$ ipython --no-banner

In [1]: import numpy as np

In [2]: np.set_printoptions(precision=2, suppress=True, linewidth=160, sign=" ")

In [3]: W0 = np.load("block2.npy")

In [4]: W0
Out[4]: 
array([[-1., -2.,  3., -2., -5.,  3., -4., -4.],
       [-2., -4., -1., -4.,  1., -5.,  4.,  3.],
       [-1., -5.,  3.,  2.,  3.,  5.,  3.,  3.],
       [-1., -2., -1.,  0.,  1.,  1.,  4., -2.],
       [ 0.,  0.,  0.,  0., -2.,  3.,  3.,  3.],
       [ 0.,  0.,  0.,  0., -3., -2., -1.,  0.],
       [ 0.,  0.,  0.,  0.,  3.,  0., -1.,  2.],
       [ 0.,  0.,  0.,  0.,  0.,  0., -2.,  1.]])

In [5]: r0 = np.array([0, -1, 2, -2, 1, -3, 1, 0])

In [6]: B = W0 + np.outer(r0, np.eye(8)[6])

In [7]: np.linalg.matrix_rank(B - W0)
Out[7]: np.int64(1)

In [8]: B
Out[8]: 
array([[-1., -2.,  3., -2., -5.,  3., -4., -4.],
       [-2., -4., -1., -4.,  1., -5.,  3.,  3.],
       [-1., -5.,  3.,  2.,  3.,  5.,  5.,  3.],
       [-1., -2., -1.,  0.,  1.,  1.,  2., -2.],
       [ 0.,  0.,  0.,  0., -2.,  3.,  4.,  3.],
       [ 0.,  0.,  0.,  0., -3., -2., -4.,  0.],
       [ 0.,  0.,  0.,  0.,  3.,  0.,  0.,  2.],
       [ 0.,  0.,  0.,  0.,  0.,  0., -2.,  1.]])

In [9]: x0 = np.array([1, 2, -1, 1, 0, -3, 3, 2])

In [10]: B * x0
Out[10]: 
array([[ -1.,  -4.,  -3.,  -2.,  -0.,  -9., -12.,  -8.],
       [ -2.,  -8.,   1.,  -4.,   0.,  15.,   9.,   6.],
       [ -1., -10.,  -3.,   2.,   0., -15.,  15.,   6.],
       [ -1.,  -4.,   1.,   0.,   0.,  -3.,   6.,  -4.],
       [  0.,   0.,  -0.,   0.,  -0.,  -9.,  12.,   6.],
       [  0.,   0.,  -0.,   0.,  -0.,   6., -12.,   0.],
       [  0.,   0.,  -0.,   0.,   0.,  -0.,   0.,   4.],
       [  0.,   0.,  -0.,   0.,   0.,  -0.,  -6.,   2.]])

In [11]: B @ np.eye(8)[0]
Out[11]: array([-1., -2., -1., -1.,  0.,  0.,  0.,  0.])

In [12]: B @ x0
Out[12]: array([-39.,  17.,  -6.,  -5.,   9.,  -6.,   4.,  -4.])

In [13]: (B * x0).sum(axis=1)
Out[13]: array([-39.,  17.,  -6.,  -5.,   9.,  -6.,   4.,  -4.])

In [14]: blk = np.stack([W0, -2 * W0, W0[::-1]])

In [15]: np.linalg.matrix_rank(blk)
Out[15]: array([ 8,  8,  8])

In [16]: np.linalg.det(blk)
Out[16]: array([   3528.,  903168.,    3528.])

In [17]: rng = np.random.default_rng(102)

In [18]: labels = rng.permutation(8)

In [19]: labels
Out[19]: array([ 0,  2,  5,  6,  7,  1,  3,  4])

In [20]: B = W0[labels][:, labels]

In [21]: np.allclose(B, W0)
Out[21]: False

In [22]: np.sort(np.abs(np.linalg.eigvals(B)))
Out[22]: array([ 0.69,  2.89,  2.89,  3.03,  3.03,  3.17,  3.17,  6.62])

In [23]: round(np.linalg.det(B), 2), round(float(np.linalg.det(W0[labels])), 2)
Out[23]: (np.float64(3528.0), 3528.0)

In [24]: x0 = np.array([3, -1, 1, -2, -2, -1, 3, -2])

In [25]: rhs = W0 @ x0

In [26]: rhs
Out[26]: array([  9.,  14.,  -7.,  11.,   4.,   5., -13.,  -8.])

In [27]: np.linalg.solve(W0, 5 * rhs)
Out[27]: array([ 15.,  -5.,   5., -10., -10.,  -5.,  15., -10.])

In [28]: np.round(np.linalg.solve(W0, rhs + W0[:, 5]), 2) + 0
Out[28]: array([ 3., -1.,  1., -2., -2.,  0.,  3., -2.])

In [29]: mat = np.load("mat.npy")

In [30]: mat
Out[30]: 
array([[ 0,  0,  0,  0,  1,  0,  0,  0],
       [ 0,  0,  0,  0,  0,  0,  1,  0],
       [ 0,  1,  0,  0,  0,  0,  0,  0],
       [ 0,  0,  1,  0,  0,  0,  0,  0],
       [ 1,  0,  0,  0,  0,  0,  0,  0],
       [ 0,  0,  0,  0,  0,  0,  0,  1],
       [ 0,  0,  0,  1,  0,  0,  0,  0],
       [ 0,  0,  0,  0,  0,  1,  0,  0]])

In [31]: Q, vecs = np.linalg.qr(W0[:, :1])[0], np.linalg.qr(W0[:, 1:])[0]

In [32]: s = np.linalg.svd(Q.T @ vecs, compute_uv=False)

In [33]: s
Out[33]: array([ 1.])

In [34]: mat[:, 7] @ mat[:, 6]
Out[34]: np.int64(0)

In [35]: mat.T @ mat
Out[35]: 
array([[ 1,  0,  0,  0,  0,  0,  0,  0],
       [ 0,  1,  0,  0,  0,  0,  0,  0],
       [ 0,  0,  1,  0,  0,  0,  0,  0],
       [ 0,  0,  0,  1,  0,  0,  0,  0],
       [ 0,  0,  0,  0,  1,  0,  0,  0],
       [ 0,  0,  0,  0,  0,  1,  0,  0],
       [ 0,  0,  0,  0,  0,  0,  1,  0],
       [ 0,  0,  0,  0,  0,  0,  0,  1]])

In [36]: x0 = np.array([8, -9, 1, 9, -6, -6, -9, -5])

In [37]: rhs = mat @ x0

In [38]: rhs
Out[38]: array([-6, -9, -9,  1,  8, -5,  9, -6])

In [39]: np.linalg.solve(mat.T, mat[4])
Out[39]: array([ 0.,  0.,  0.,  0.,  1.,  0.,  0.,  0.])

In [40]: np.linalg.solve(mat, -2 * rhs)
Out[40]: array([-16.,  18.,  -2., -18.,  12.,  12.,  18.,  10.])

In [41]: K = np.loadtxt("x.csv", delimiter=",")

In [42]: K
Out[42]: 
array([[ 33.,  11.,  33.,  29.,  37.,  27.,  32.,  29.,  36.],
       [ 11.,  19.,  19.,  13.,  19.,  19.,  17.,  14.,  19.],
       [ 33.,  19.,  45.,  26.,  42.,  38.,  35.,  29.,  42.],
       [ 29.,  13.,  26.,  53.,  27.,  28.,  41.,  31.,  37.],
       [ 37.,  19.,  42.,  27.,  56.,  38.,  33.,  33.,  41.],
       [ 27.,  19.,  38.,  28.,  38.,  42.,  33.,  27.,  38.],
       [ 32.,  17.,  35.,  41.,  33.,  33.,  43.,  29.,  42.],
       [ 29.,  14.,  29.,  31.,  33.,  27.,  29.,  41.,  32.],
       [ 36.,  19.,  42.,  37.,  41.,  38.,  42.,  32.,  53.]])

In [43]: B = K / np.linalg.norm(K, axis=1, keepdims=True)

In [44]: C2 = B @ B.T

In [45]: C2
Out[45]: 
array([[ 1.  ,  0.95,  0.99,  0.96,  0.99,  0.98,  0.99,  0.99,  0.99],
       [ 0.95,  1.  ,  0.97,  0.91,  0.96,  0.98,  0.96,  0.95,  0.97],
       [ 0.99,  0.97,  1.  ,  0.93,  0.99,  1.  ,  0.98,  0.97,  0.99],
       [ 0.96,  0.91,  0.93,  1.  ,  0.92,  0.94,  0.98,  0.96,  0.96],
       [ 0.99,  0.96,  0.99,  0.92,  1.  ,  0.99,  0.96,  0.97,  0.98],
       [ 0.98,  0.98,  1.  ,  0.94,  0.99,  1.  ,  0.98,  0.97,  0.99],
       [ 0.99,  0.96,  0.98,  0.98,  0.96,  0.98,  1.  ,  0.98,  0.99],
       [ 0.99,  0.95,  0.97,  0.96,  0.97,  0.97,  0.98,  1.  ,  0.98],
       [ 0.99,  0.97,  0.99,  0.96,  0.98,  0.99,  0.99,  0.98,  1.  ]])

In [46]: (C2 - 2 * np.eye(9)).round(6).argmax(axis=1)
Out[46]: array([ 8,  5,  5,  6,  2,  2,  8,  0,  6])

In [47]: np.argwhere(np.triu(np.abs(C2) > 0.95, 1))
Out[47]: 
array([[ 0,  1],
       [ 0,  2],
       [ 0,  3],
       [ 0,  4],
       [ 0,  5],
       [ 0,  6],
       [ 0,  7],
       [ 0,  8],
       [ 1,  2],
       [ 1,  4],
       [ 1,  5],
       [ 1,  6],
       [ 1,  8],
       [ 2,  4],
       [ 2,  5],
       [ 2,  6],
       [ 2,  7],
       [ 2,  8],
       [ 3,  6],
       [ 3,  7],
       [ 3,  8],
       [ 4,  5],
       [ 4,  6],
       [ 4,  7],
       [ 4,  8],
       [ 5,  6],
       [ 5,  7],
       [ 5,  8],
       [ 6,  7],
       [ 6,  8],
       [ 7,  8]])

In [48]: x0 = np.array([-1, 0, 1, 0, 2, -1, 0, 1, 2])

In [49]: h1 = np.maximum(K @ x0, 0)

In [50]: np.maximum(K @ x0, 0) - np.maximum(-K @ x0, 0)
Out[50]: array([ 148.,   79.,  171.,  128.,  194.,  148.,  149.,  144.,  188.])

In [51]: h1
Out[51]: array([ 148.,   79.,  171.,  128.,  194.,  148.,  149.,  144.,  188.])

In [52]: np.tanh(K @ x0)
Out[52]: array([ 1.,  1.,  1.,  1.,  1.,  1.,  1.,  1.,  1.])

In [53]: np.flatnonzero(h1 > 1e-9)
Out[53]: array([ 0,  1,  2,  3,  4,  5,  6,  7,  8])

In [54]: data = np.loadtxt("w.csv", delimiter=",")

In [55]: data
Out[55]: 
array([[-0.86,  1.34,  5.08,  5.27,  6.14, -3.27, -0.73, -1.86],
       [ 2.83, -1.69, -3.92,  2.56,  1.17, -0.56, -1.28,  1.83],
       [ 2.53, -0.13,  4.32, -4.58,  0.39,  6.58,  0.68,  1.53],
       [ 1.39, -0.18,  1.66,  1.52,  2.75,  0.48, -0.55,  0.39],
       [ 7.57,  4.71,  2.86, -4.73, -1.01,  6.73,  6.22,  6.57],
       [-5.35, -2.99,  7.86,  3.36,  6.86, -1.36, -5.42, -6.35],
       [ 2.75,  1.42,  3.97, -1.53,  1.77,  3.53,  1.54,  1.75],
       [ 0.21, -0.6 ,  5.32, -1.44,  2.69,  3.44, -0.94, -0.79],
       [-0.58, -2.3 ,  3.4 , -0.44,  2.68,  2.44, -2.64, -1.58],
       [ 7.03,  5.7 ,  1.15,  0.79,  1.27,  1.21,  6.06,  6.03],
       [-1.18, -0.34,  5.99,  1.42,  4.57,  0.58, -1.62, -2.18],
       [ 0.62, -0.16,  5.3 , -1.51,  2.58,  3.51, -0.45, -0.38],
       [ 1.86,  0.15,  5.72, -4.33,  1.1 ,  6.33,  0.6 ,  0.86],
       [-0.91,  1.92,  5.38,  6.13,  6.68, -4.13, -0.42, -1.91],
       [ 4.73,  2.77,  2.33, -1.26,  1.02,  3.26,  3.26,  3.73],
       [ 1.96, -1.62,  1.7 , -2.74,  0.54,  4.74, -0.89,  0.96],
       [ 7.45,  6.45, -0.47,  3.47,  2.  , -1.47,  6.45,  6.45],
       [ 0.51, -0.86,  4.34, -1.36,  2.35,  3.36, -1.04, -0.49],
       [ 3.89,  2.46,  4.42, -2.73,  1.12,  4.73,  2.9 ,  2.89],
       [ 2.41,  4.17,  5.91,  2.15,  4.31, -0.15,  3.01,  1.41],
       [-2.65, -1.74,  6.76,  1.04,  4.88,  0.96, -3.18, -3.65],
       [-0.3 , -0.08,  4.14,  2.35,  4.27, -0.35, -1.22, -1.3 ],
       [-0.67, -2.04,  6.68, -4.1 ,  1.96,  6.1 , -2.02, -1.67],
       [ 1.62,  1.73, -0.09,  7.14,  4.94, -5.14,  0.26,  0.62],
       [ 6.02,  3.42, -2.95,  4.06,  1.71, -2.06,  3.57,  5.02],
       [ 3.93,  4.37,  3.04,  2.86,  3.45, -0.86,  3.64,  2.93],
       [-0.12,  0.36,  7.94, -2.26,  3.2 ,  4.26, -0.25, -1.12],
       [ 3.09,  0.5 ,  0.11,  0.99,  1.68,  1.01,  0.66,  2.09],
       [ 8.35,  5.51,  1.55, -3.2 , -0.81,  5.2 ,  6.91,  7.35],
       [-3.39, -4.21,  8.12, -4.01,  2.93,  6.01, -4.68, -4.39],
       [-3.85, -6.16,  4.27, -1.7 ,  2.88,  3.7 , -6.6 , -4.85],
       [ 0.89, -2.36,  5.26, -6.48,  0.03,  8.48, -1.38, -0.11],
       [-2.18, -2.54,  6.91, -1.86,  3.4 ,  3.86, -3.24, -3.18],
       [ 1.98,  0.8 ,  0.93,  3.09,  3.19, -1.09,  0.21,  0.98],
       [ 3.71,  2.45,  0.44,  2.98,  2.68, -0.98,  2.1 ,  2.71],
       [-1.  , -1.19,  7.58, -2.83,  2.95,  4.83, -1.67, -2.  ],
       [ 2.39, -1.53,  0.33, -1.75,  0.5 ,  3.75, -0.79,  1.39],
       [ 4.01,  1.85,  0.51,  0.99,  1.66,  1.01,  2.02,  3.01],
       [ 3.47,  1.52,  1.99, -0.37,  1.57,  2.37,  1.74,  2.47],
       [-1.36,  0.5 ,  4.21,  5.89,  6.24, -3.89, -1.62, -2.36],
       [ 4.91, -1.01, -1.6 , -4.02, -1.69,  6.02,  0.83,  3.91],
       [-1.83, -1.98,  7.06, -1.77,  3.44,  3.77, -2.69, -2.83],
       [ 4.8 ,  3.08, -0.42,  2.86,  2.15, -0.86,  3.  ,  3.8 ]])

In [56]: basis = data[[41, 3]].astype(float)

In [57]: for _ in range(7):
    ...:     labels = np.linalg.norm(data[:, None] - basis, axis=-1).argmin(axis=1)
    ...:     basis = np.array([data[labels == j].mean(axis=0) for j in range(2)])
    ...: 

In [58]: labels
Out[58]: 
array([ 1,  1,  0,  1,  1,  0,  1,  0,  0,  1,  0,  0,  0,  1,  1,  0,  1,  0,  1,  1,  0,  0,  0,  1,  1,  1,  0,  1,  1,  0,  0,  0,  0,  1,  1,  0,  1,  1,
        1,  1,  1,  0,  1])

In [59]: basis
Out[59]: 
array([[-0.77, -1.62,  5.72, -1.75,  2.83,  3.75, -2.03, -1.77],
       [ 3.55,  2.18,  1.52,  1.38,  2.27,  0.62,  2.04,  2.55]])

In [60]: basis[1] - basis[0]
Out[60]: array([ 4.32,  3.8 , -4.2 ,  3.13, -0.56, -3.13,  4.08,  4.32])

In [61]: B = data / np.linalg.norm(data, axis=1, keepdims=True)

In [62]: C2 = B @ B.T

In [63]: (C2 - 2 * np.eye(43)).round(6).argmax(axis=1)
Out[63]: 
array([ 13,  24,  12,  33,  28,  20,  18,  17,  32,  16,  20,   7,   2,   0,  38,  36,  42,   7,   6,  25,  10,  10,  35,  33,  42,  34,  11,  37,   4,  32,
        29,  15,  41,  23,  42,   7,  15,  27,  14,   0,  36,  32,  16])

In [64]: np.argwhere(np.triu(np.abs(C2) > 0.95, 1))
Out[64]: 
array([[  0,  13],
       [  0,  39],
       [  2,  12],
       [  4,  14],
       [  4,  28],
       [  5,  20],
       [  6,  18],
       [  7,  11],
       [  7,  17],
       [  7,  26],
       [  7,  35],
       [  8,  32],
       [  9,  16],
       [  9,  37],
       [ 10,  20],
       [ 10,  21],
       [ 11,  17],
       [ 11,  26],
       [ 11,  35],
       [ 13,  39],
       [ 14,  28],
       [ 14,  38],
       [ 15,  36],
       [ 16,  42],
       [ 17,  22],
       [ 17,  26],
       [ 17,  35],
       [ 22,  35],
       [ 24,  42],
       [ 26,  35],
       [ 27,  37],
       [ 29,  32],
       [ 29,  41],
       [ 32,  35],
       [ 32,  41],
       [ 34,  42],
       [ 35,  41]])

In [65]: np.linalg.norm(B, axis=1)
Out[65]: 
array([ 1.,  1.,  1.,  1.,  1.,  1.,  1.,  1.,  1.,  1.,  1.,  1.,  1.,  1.,  1.,  1.,  1.,  1.,  1.,  1.,  1.,  1.,  1.,  1.,  1.,  1.,  1.,  1.,  1.,  1.,
        1.,  1.,  1.,  1.,  1.,  1.,  1.,  1.,  1.,  1.,  1.,  1.,  1.])

In [66]: round(np.degrees(np.arccos(np.clip(C2[39, 9], -1, 1))), 2)
Out[66]: np.float64(97.6)

In [67]: x0 = np.array([0, -2, -1, 0, -2, 2, 2, 1])

In [68]: h1 = np.maximum(data @ x0, 0)

In [69]: np.tanh(data @ x0)
Out[69]: 
array([-1.  ,  1.  ,  1.  , -1.  ,  1.  , -1.  ,  0.91, -1.  , -1.  ,  1.  , -1.  , -1.  ,  1.  , -1.  ,  1.  ,  1.  , -0.02, -1.  ,  1.  , -1.  , -1.  ,
       -1.  , -0.04, -1.  ,  0.63, -1.  , -1.  ,  0.74,  1.  , -1.  , -1.  ,  1.  , -1.  , -1.  , -1.  , -1.  ,  1.  ,  0.91,  0.99, -1.  ,  1.  , -1.  ,
       -0.96])

In [70]: np.flatnonzero(h1 > 1e-9)
Out[70]: array([  1,   2,   4,   6,   9,  12,  14,  15,  18,  24,  27,  28,  31,  36,  37,  38,  40])
